% ipython --no-banner

In [1]: import numpy as np

In [2]: import numpy.linalg as la

In [3]: np.set_printoptions(precision=3, suppress=True, linewidth=200, sign=" ")

In [4]: def rnd(a):
   ...:     return np.round(a, 3) + 0
   ...: 

In [5]: u = np.array([3, -4, -4, -4, 7, 2, -4, 3, 8, -4, 1, -2, -1, 4])

In [6]: rng = np.random.default_rng(9669)

In [7]: mat = np.outer(rng.normal(size=37), u) + 0.3 * rng.normal(size=(37, 14))

In [8]: rnd(mat)
Out[8]: 
array([[ -4.564,   4.806,   4.75 ,   4.881,  -8.332,  -2.329,   4.764,  -4.109,  -9.896,   4.934,  -0.919,   2.676,   1.276,  -4.894],
       [  1.748,  -3.097,  -2.788,  -2.809,   4.902,   1.44 ,  -2.908,   2.184,   5.629,  -3.116,  -0.008,  -1.176,  -0.911,   2.945],
       [  0.448,  -0.682,  -0.145,  -0.545,   0.335,   0.176,   0.032,   0.687,  -0.201,  -0.173,  -0.067,   0.46 ,   0.051,  -0.273],
       [ -1.436,   2.045,   2.524,   1.97 ,  -3.615,  -0.832,   1.799,  -1.473,  -4.022,   1.759,  -0.947,   1.37 ,   0.181,  -2.088],
       [ -6.119,   8.226,   8.182,   8.589, -14.737,  -4.458,   8.298,  -5.891, -16.369,   8.741,  -1.961,   3.785,   1.447,  -8.463],
       [ -2.721,   3.534,   3.285,   3.303,  -5.679,  -1.559,   3.462,  -2.67 ,  -6.676,   3.952,  -0.975,   1.56 ,   0.885,  -3.15 ],
       [  0.802,  -1.092,  -1.181,  -1.076,   1.834,   0.237,  -0.644,   1.105,   1.921,  -1.135,   0.214,  -0.562,  -0.203,   1.225],
       [ -0.016,   0.301,   0.584,   0.412,  -1.018,  -0.094,   0.87 ,  -0.773,  -1.148,   0.576,  -0.089,   0.55 ,   0.026,  -0.466],
       [  2.148,  -3.055,  -3.283,  -3.406,   5.679,   1.633,  -3.559,   2.592,   6.671,  -3.636,   0.696,  -1.599,  -0.721,   3.409],
       [  1.932,  -2.95 ,  -2.301,  -2.376,   4.762,   1.543,  -2.881,   2.133,   5.285,  -3.225,   0.632,  -1.422,  -0.8  ,   2.596],
       [  5.002,  -7.4  ,  -7.122,  -7.207,  13.247,   3.575,  -7.562,   4.992,  14.904,  -7.57 ,   1.363,  -3.107,  -1.957,   6.866],
       [ -1.794,   2.684,   2.946,   2.276,  -4.445,  -1.465,   2.538,  -2.128,  -4.998,   2.722,  -0.65 ,   1.766,   0.599,  -2.246],
       [ -5.247,   7.051,   6.988,   6.651, -11.419,  -3.889,   6.764,  -4.634, -13.745,   6.652,  -1.949,   3.807,   1.518,  -6.424],
       [ -0.682,   0.47 ,   0.501,   1.295,  -1.108,   0.063,   1.123,  -0.739,  -1.414,   1.056,   0.03 ,   0.524,   0.507,  -1.322],
       [ -0.598,   0.849,   0.606,   0.578,  -1.475,  -0.139,   0.327,  -0.221,  -0.783,   0.815,  -0.08 ,   0.342,   0.105,  -0.331],
       [  1.384,  -2.215,  -2.039,  -2.623,   3.722,   1.3  ,  -1.782,   2.133,   4.567,  -2.021,   0.593,  -0.967,  -0.644,   2.175],
       [  2.325,  -1.885,  -2.124,  -2.519,   4.45 ,   1.812,  -2.622,   1.889,   5.193,  -1.974,   0.704,  -1.022,  -0.133,   1.851],
       [  0.76 ,  -1.497,  -0.919,  -1.023,   1.649,   0.008,  -0.469,   0.825,   2.633,  -0.818,   0.399,  -0.645,  -0.609,   1.222],
       [ -2.672,   3.926,   3.491,   3.552,  -5.859,  -1.591,   3.125,  -2.323,  -6.538,   3.609,  -0.859,   2.035,   0.504,  -3.156],
       [  5.525,  -7.215,  -7.035,  -6.954,  12.484,   2.902,  -7.35 ,   5.154,  14.281,  -7.101,   1.876,  -4.045,  -1.372,   6.878],
       [ -7.556,  10.962,  11.035,  11.046, -18.903,  -5.17 ,  11.024,  -8.134, -21.207,  10.813,  -2.802,   5.826,   2.569, -11.181],
       [  0.953,  -1.213,  -1.738,  -1.269,   2.359,   0.501,  -0.958,   0.759,   2.043,  -1.44 ,   0.392,  -0.41 ,  -0.593,   1.027],
       [  0.208,  -0.558,  -0.239,  -0.86 ,   1.463,   0.439,  -0.479,   0.403,   1.68 ,  -0.523,   1.06 ,  -0.529,  -0.392,   0.931],
       [ -5.048,   5.917,   6.771,   6.661, -11.009,  -3.021,   6.275,  -5.059, -12.706,   6.136,  -1.264,   3.327,   1.434,  -6.592],
       [ -1.328,   2.056,   1.839,   2.43 ,  -4.154,  -0.654,   2.297,  -1.463,  -4.396,   1.752,  -0.837,   1.338,   0.189,  -1.79 ],
       [  1.496,  -1.867,  -2.075,  -1.819,   3.004,   0.792,  -2.348,   1.897,   4.014,  -1.391,   0.745,  -0.728,  -0.851,   2.204],
       [  5.558,  -7.313,  -7.444,  -7.304,  13.521,   3.952,  -7.562,   5.236,  14.973,  -7.189,   1.357,  -3.619,  -2.369,   7.283],
       [ -0.046,   0.626,   0.789,   0.332,  -1.345,  -0.472,   1.313,  -0.72 ,  -1.324,   0.127,   0.523,   0.177,   0.621,  -0.739],
       [ -2.24 ,   2.265,   2.281,   2.467,  -4.814,  -1.395,   2.285,  -1.455,  -5.274,   2.361,  -0.455,   1.471,   0.726,  -2.64 ],
       [ -0.893,   1.961,   2.336,   2.055,  -3.459,  -1.024,   1.508,  -1.474,  -3.984,   2.21 ,  -0.163,   0.748,   0.345,  -2.051],
       [  0.757,  -0.735,  -1.602,  -1.531,   1.943,   0.161,  -0.981,   1.042,   1.969,  -1.362,  -0.227,  -0.414,  -0.154,   1.117],
       [ -1.224,   1.322,   1.529,   1.26 ,  -2.328,  -0.757,   1.679,  -1.301,  -3.041,   2.032,   0.017,   1.203,   0.416,  -2.166],
       [ -0.338,   0.953,   0.801,   0.361,  -1.514,  -0.673,   1.13 ,  -0.559,  -1.86 ,   1.025,  -0.146,   0.272,   0.091,  -0.715],
       [ -1.216,   1.731,   1.62 ,   1.609,  -2.777,  -0.66 ,   0.981,  -0.909,  -3.164,   1.515,  -0.458,   0.322,   0.07 ,  -1.586],
       [ -6.365,   8.143,   7.654,   7.847, -14.55 ,  -4.61 ,   8.266,  -6.493, -15.828,   8.316,  -1.743,   3.901,   2.188,  -8.31 ],
       [ -7.243,   8.981,   9.285,   8.875, -16.291,  -4.77 ,   9.213,  -6.605, -18.632,   9.207,  -2.644,   4.8  ,   1.813,  -9.49 ],
       [  1.057,  -1.78 ,  -1.578,  -0.925,   1.812,   0.997,  -1.622,   0.521,   2.109,  -1.112,   0.132,  -0.671,  -0.54 ,   1.41 ]])

In [9]: Uu, s, vt = la.svd(mat)

In [10]: rnd(s)
Out[10]: array([ 102.662,    2.481,    2.287,    2.154,    2.011,    1.949,    1.681,    1.635,    1.535,    1.487,    1.281,    1.176,    1.01 ,    0.932])

In [11]: other = Uu[:, :1] @ np.diag(s[:1]) @ vt[:1]

In [12]: rnd(la.norm(mat - other) / la.norm(mat))
Out[12]: np.float64(0.061)
